$ python3 -q
>>> import numpy as np
>>> from numpy import linalg as LA
>>> np.set_printoptions(precision=1, suppress=True, linewidth=100)
>>> u = np.array([3, -2, 1, 3, 0, 2])
>>> E = -1 * np.eye(6) + np.outer(u, u)
>>> E
array([[ 8., -6.,  3.,  9.,  0.,  6.],
       [-6.,  3., -2., -6.,  0., -4.],
       [ 3., -2.,  0.,  3.,  0.,  2.],
       [ 9., -6.,  3.,  8.,  0.,  6.],
       [ 0.,  0.,  0.,  0., -1.,  0.],
       [ 6., -4.,  2.,  6.,  0.,  3.]])
>>> (LA.matrix_power((E != 0) + (E.T != 0) + np.eye(6), 6) > 0).astype(int)
array([[1, 1, 1, 1, 0, 1],
       [1, 1, 1, 1, 0, 1],
       [1, 1, 1, 1, 0, 1],
       [1, 1, 1, 1, 0, 1],
       [0, 0, 0, 0, 1, 0],
       [1, 1, 1, 1, 0, 1]])
>>> E @ E
array([[ 226., -150.,   75.,  225.,    0.,  150.],
       [-150.,  101.,  -50., -150.,    0., -100.],
       [  75.,  -50.,   26.,   75.,    0.,   50.],
       [ 225., -150.,   75.,  226.,    0.,  150.],
       [   0.,    0.,    0.,    0.,    1.,    0.],
       [ 150., -100.,   50.,  150.,    0.,  101.]])
>>> (E != 0).astype(int)
array([[1, 1, 1, 1, 0, 1],
       [1, 1, 1, 1, 0, 1],
       [1, 1, 0, 1, 0, 1],
       [1, 1, 1, 1, 0, 1],
       [0, 0, 0, 0, 1, 0],
       [1, 1, 1, 1, 0, 1]])
>>> x = np.array([-2, 1, 2, 1, -1, 2])
>>> y = E @ x
>>> y
array([ 5., -3., -1.,  2.,  1.,  0.])
>>> LA.solve(E, y + E[:, 2])
array([-2.,  1.,  3.,  1., -1.,  2.])
>>> np.round(LA.solve(E, E[:, 0]), 1) + 0
array([1., 0., 0., 0., 0., 0.])
>>> K = np.load("case15.npy")
>>> K.round(1) + 0
array([[1. , 0.2, 0. , 0. , 0. , 0. ],
       [0.2, 1. , 0.2, 0. , 0. , 0. ],
       [0. , 0.2, 1. , 0.2, 0. , 0. ],
       [0. , 0. , 0.2, 1. , 0.2, 0. ],
       [0. , 0. , 0. , 0.2, 1. , 0.2],
       [0. , 0. , 0. , 0. , 0.2, 1. ]])
>>> # equal to its transpose
>>> B = np.array([[2, 1], [3, 3], [2, 2], [0, 0], [0, 1], [2, 2]])
>>> np.einsum("ik,kj->ji", K, B)
array([[2.7, 3.8, 2.7, 0.6, 0.5, 2. ],
       [1.7, 3.6, 2.7, 0.8, 1.5, 2.2]])
>>> np.einsum("ij->j", K)
array([1.2, 1.4, 1.5, 1.5, 1.4, 1.2])
>>> K @ B
array([[2.7, 1.7],
       [3.8, 3.6],
       [2.7, 2.7],
       [0.6, 0.8],
       [0.5, 1.5],
       [2. , 2.2]])
>>> LA.matrix_rank(np.vstack([K, B.T]))
np.int64(6)
>>> vals, V = LA.eigh(K)
>>> (vals > 1e-8).sum(), (vals < -1e-8).sum()
(np.int64(6), np.int64(0))
>>> np.abs(V[:, -1])
array([0.3, 0.4, 0.5, 0.5, 0.4, 0.3])
>>> LA.svd(K, compute_uv=False)
array([1.4, 1.2, 1. , 0.9, 0.8, 0.7])
>>> vals
array([0.7, 0.8, 0.9, 1. , 1.2, 1.4])
>>> th = np.radians(90)
>>> r_ = np.eye(6)
>>> r_[4, 4] = r_[1, 1] = np.cos(th)
>>> r_[4, 1], r_[1, 4] = -np.sin(th), np.sin(th)
>>> r_.round(1) + 0
array([[ 1.,  0.,  0.,  0.,  0.,  0.],
       [ 0.,  0.,  0.,  0.,  1.,  0.],
       [ 0.,  0.,  1.,  0.,  0.,  0.],
       [ 0.,  0.,  0.,  1.,  0.,  0.],
       [ 0., -1.,  0.,  0.,  0.,  0.],
       [ 0.,  0.,  0.,  0.,  0.,  1.]])
>>> B = K @ r_.T
>>> round(float(LA.det(r_)), 1), np.trace(r_)
(1.0, np.float64(4.0))
>>> B.round(1) + 0
array([[ 1. ,  0. ,  0. ,  0. , -0.2,  0. ],
       [ 0.2,  0. ,  0.2,  0. , -1. ,  0. ],
       [ 0. ,  0. ,  1. ,  0.2, -0.2,  0. ],
       [ 0. ,  0.2,  0.2,  1. ,  0. ,  0. ],
       [ 0. ,  1. ,  0. ,  0.2,  0. ,  0.2],
       [ 0. ,  0.2,  0. ,  0. ,  0. ,  1. ]])
>>> LA.svd(K, compute_uv=False), LA.svd(B, compute_uv=False)
(array([1.4, 1.2, 1. , 0.9, 0.8, 0.7]), array([1.4, 1.2, 1. , 0.9, 0.8, 0.7]))
>>> round(LA.det(K), 1)
np.float64(0.8)
>>> np.sort(np.abs(LA.eigvals(K)))
array([0.7, 0.8, 0.9, 1. , 1.2, 1.4])
>>> np.allclose(K @ K.T, K.T @ K)
True
>>> np.round((K + K.T) / 2, 1) + 0
array([[1. , 0.2, 0. , 0. , 0. , 0. ],
       [0.2, 1. , 0.2, 0. , 0. , 0. ],
       [0. , 0.2, 1. , 0.2, 0. , 0. ],
       [0. , 0. , 0.2, 1. , 0.2, 0. ],
       [0. , 0. , 0. , 0.2, 1. , 0.2],
       [0. , 0. , 0. , 0. , 0.2, 1. ]])
>>> np.allclose(K, K.T)
True
>>> x = np.ones(6)
>>> for _ in range(7):
...     x = K @ x
...     x /= LA.norm(x)
...     print(round(x @ K @ x, 1))
... 
1.4
1.4
1.4
1.4
1.4
1.4
1.4
>>> round(LA.eigvalsh(K)[-1], 1)
np.float64(1.4)
>>> x
array([0.3, 0.4, 0.5, 0.5, 0.4, 0.3])
>>> A = np.load("data.npy")
>>> A
array([[-1. ,  2. , -2. ],
       [-1.6,  3.2,  1.1],
       [-0.3,  0.6, -0.5],
       [ 0.9, -1.8,  0.5],
       [ 1.9, -3.8,  0.7],
       [ 1.2, -2.4, -0.5],
       [ 2.3, -4.5, -2.5],
       [ 0.2, -0.3, -0.6],
       [-1.3,  2.9, -0.1],
       [-0.3,  0.5, -1. ],
       [ 0.1, -0.1, -0.5],
       [-1.9,  3.9,  0.2],
       [ 0.3, -0.5,  1.3],
       [ 0.2, -0.4,  1.3],
       [ 1. , -2. ,  0.8],
       [-0.2,  0.3, -1.4]])
>>> Ac = A - A.mean(axis=0)
>>> V = LA.svd(Ac)[2][:2]
>>> B = Ac - Ac @ V.T @ V
>>> (Ac @ V.T).std(axis=0)
array([2.6, 1.1])
>>> round(float(LA.norm(B) / LA.norm(Ac)), 1)
0.0
>>> LA.norm(B, axis=1).round(6).argmax()
np.int64(8)
>>> np.diag(V.T @ V)
array([0.2, 0.8, 1. ])
>>> np.round(np.cov(Ac @ V.T, rowvar=False), 1) + 0
array([[7.2, 0. ],
       [0. , 1.3]])
